In [1]: import numpy as np

In [2]: np.set_printoptions(precision=3, suppress=True, linewidth=140, legacy="1.25")

In [3]: def tidy(a):
   ...:     return np.round(a, 3) + 0
   ...: 

In [4]: J = np.load("x.npy")

In [5]: print(J)
[[  0.2  -0.6  -1.3   0.   -0.3]
 [  0.7   0.3  -0.5  -0.7   0.9]
 [  0.3  -1.5  -1.2  -1.9   1.5]
 [-10.    0.   22.   26.   -6. ]
 [ -0.8  -2.1   0.3   1.9  -1.1]
 [  0.1  -1.   -0.6  -1.7   0. ]
 [  1.6  -0.1   0.9  -1.9  -0.4]
 [  0.8   1.4   0.2  -1.    2.1]
 [ -0.3  -1.1  -1.3  -0.8  -1.2]
 [  0.2   1.3   2.   -1.4   0.2]
 [  1.    0.7   1.7   0.4  -1.3]
 [ -0.5  -1.    0.4   0.3   0.4]
 [ -0.1   0.2  -0.4   1.1  -1.7]
 [ -1.7  -1.5   0.2   1.2   0.4]
 [  0.8  -1.2  -1.6   0.6  -0.7]
 [  0.    0.8   0.9  -1.1   0.7]
 [  0.5  -1.1  -0.6   0.4   0.2]
 [ -1.9   0.6   0.7   0.7   0.2]
 [  0.8  -0.3  -1.9   0.1   0.1]
 [ -0.4   0.2   1.3  -0.8   2.2]
 [ -0.4   0.9  -1.6   0.4  -1.4]
 [ -0.5  -0.9   0.    1.    0.7]
 [ -0.4  -0.2  -1.2   1.   -2. ]
 [ -2.5  -0.1  -0.1   1.3  -2.3]
 [  0.1  -0.5   0.7  -0.9  -0.1]]

In [6]: vec = np.array([8, 0, -6, -1, -6])

In [7]: rhs = J @ vec

In [8]: print(tidy(np.linalg.lstsq(J, rhs)[0]))
[ 8.  0. -6. -1. -6.]

In [9]: print(tidy(np.linalg.solve(J.T @ J, J.T @ rhs)))
[ 8.  0. -6. -1. -6.]

In [10]: rng = np.random.default_rng(240)

In [11]: rhs = rhs + 0.1 * rng.normal(size=25)

In [12]: print(tidy(rhs))
[  11.238    3.886    2.608 -202.058   -3.518    6.031   11.919   -6.519   13.505  -10.365    5.263   -9.21    10.745  -18.461   19.727
   -8.485    6.025  -21.276   17.095  -23.416   14.338   -9.14    15.044   -6.95    -1.958]

In [13]: coef, *_ = np.linalg.lstsq(J, rhs)

In [14]: print(tidy(J.T @ (rhs - J @ coef)))
[0. 0. 0. 0. 0.]

In [15]: print([round(float(np.linalg.norm(np.linalg.solve(J.T @ J + lam * np.eye(5), J.T @ rhs))), 2) for lam in (0, 1, 10, 100)])
[11.74, 11.31, 9.05, 5.68]

In [16]: theta = rng.uniform(0, 2 * np.pi, 33)

In [17]: q, _ = np.linalg.qr(np.array([[-0.8, -0.2],
    ...:     [0.8, -0.4],
    ...:     [1.5, 0.6],
    ...:     [-0.3, 0.6],
    ...:     [1.8, -0.1],
    ...:     [1.4, 0.9]]))

In [18]: m1 = 3 * np.c_[np.cos(theta), np.sin(theta)] @ q.T

In [19]: print(tidy(m1))
[[-0.395  1.581  0.296 -1.482  1.976 -0.396]
 [-0.7    1.268  1.099 -0.902  2.095  0.703]
 [-0.754 -0.04   1.711  0.61   0.969  2.047]
 [-0.123 -1.38   0.793  1.644 -1.101  1.592]
 [ 0.816 -0.698 -1.573  0.174 -1.728 -1.535]
 [ 0.119  1.383 -0.787 -1.646  1.109 -1.586]
 [ 0.046 -1.515  0.464  1.669 -1.45   1.265]
 [-0.189  1.578 -0.167 -1.634  1.698 -0.944]
 [-0.629 -0.5    1.604  1.035  0.381  2.137]
 [-0.724  1.208  1.175 -0.816  2.072  0.822]
 [-0.734 -0.132  1.702  0.699  0.858  2.079]
 [ 0.175 -1.574  0.197  1.64  -1.676  0.977]
 [-0.095  1.542 -0.364 -1.663  1.54  -1.16 ]
 [ 0.46   0.899 -1.373 -1.357  0.211 -2.052]
 [-0.593  1.445  0.792 -1.181  2.115  0.256]
 [ 0.798 -0.897 -1.459  0.411 -1.886 -1.305]
 [-0.818  0.62   1.608 -0.084  1.659  1.613]
 [ 0.026  1.465 -0.608 -1.667  1.308 -1.412]
 [-0.533  1.505  0.636 -1.293  2.091  0.042]
 [ 0.029 -1.504  0.499  1.67  -1.417  1.301]
 [-0.141  1.562 -0.269 -1.652  1.619 -1.057]
 [-0.248 -1.237  1.023  1.578 -0.803  1.796]
 [-0.672 -0.37   1.65   0.92   0.557  2.13 ]
 [-0.807  0.819  1.509 -0.316  1.827  1.402]
 [ 0.187 -1.578  0.171  1.635 -1.696  0.948]
 [-0.518  1.518  0.596 -1.319  2.082 -0.01 ]
 [ 0.351  1.09  -1.199 -1.49   0.531 -1.936]
 [ 0.117  1.386 -0.783 -1.646  1.114 -1.582]
 [-0.353 -1.088  1.202  1.488 -0.527  1.938]
 [ 0.726  0.169 -1.696 -0.734 -0.813 -2.09 ]
 [ 0.006 -1.488  0.544  1.67  -1.372  1.348]
 [-0.335  1.592  0.157 -1.54   1.907 -0.565]
 [ 0.74  -1.159 -1.231  0.749 -2.05  -0.912]]

In [20]: Xs = m1 - m1.mean(axis=0)

In [21]: V = np.linalg.svd(Xs)[2][:2]

In [22]: B = Xs - Xs @ V.T @ V

In [23]: print(tidy(B.std(axis=0)))
[0. 0. 0. 0. 0. 0.]

In [24]: print(np.linalg.norm(B, axis=1).round(6).argmax())
0

In [25]: print(tidy(np.diag(V.T @ V)))
[0.074 0.282 0.327 0.31  0.499 0.507]

In [26]: print(tidy(np.cov(Xs @ V.T, rowvar=False)))
[[5.638 0.   ]
 [0.    3.29 ]]

In [27]: print(tidy(np.linalg.norm(B) / np.linalg.norm(Xs)))
0.0
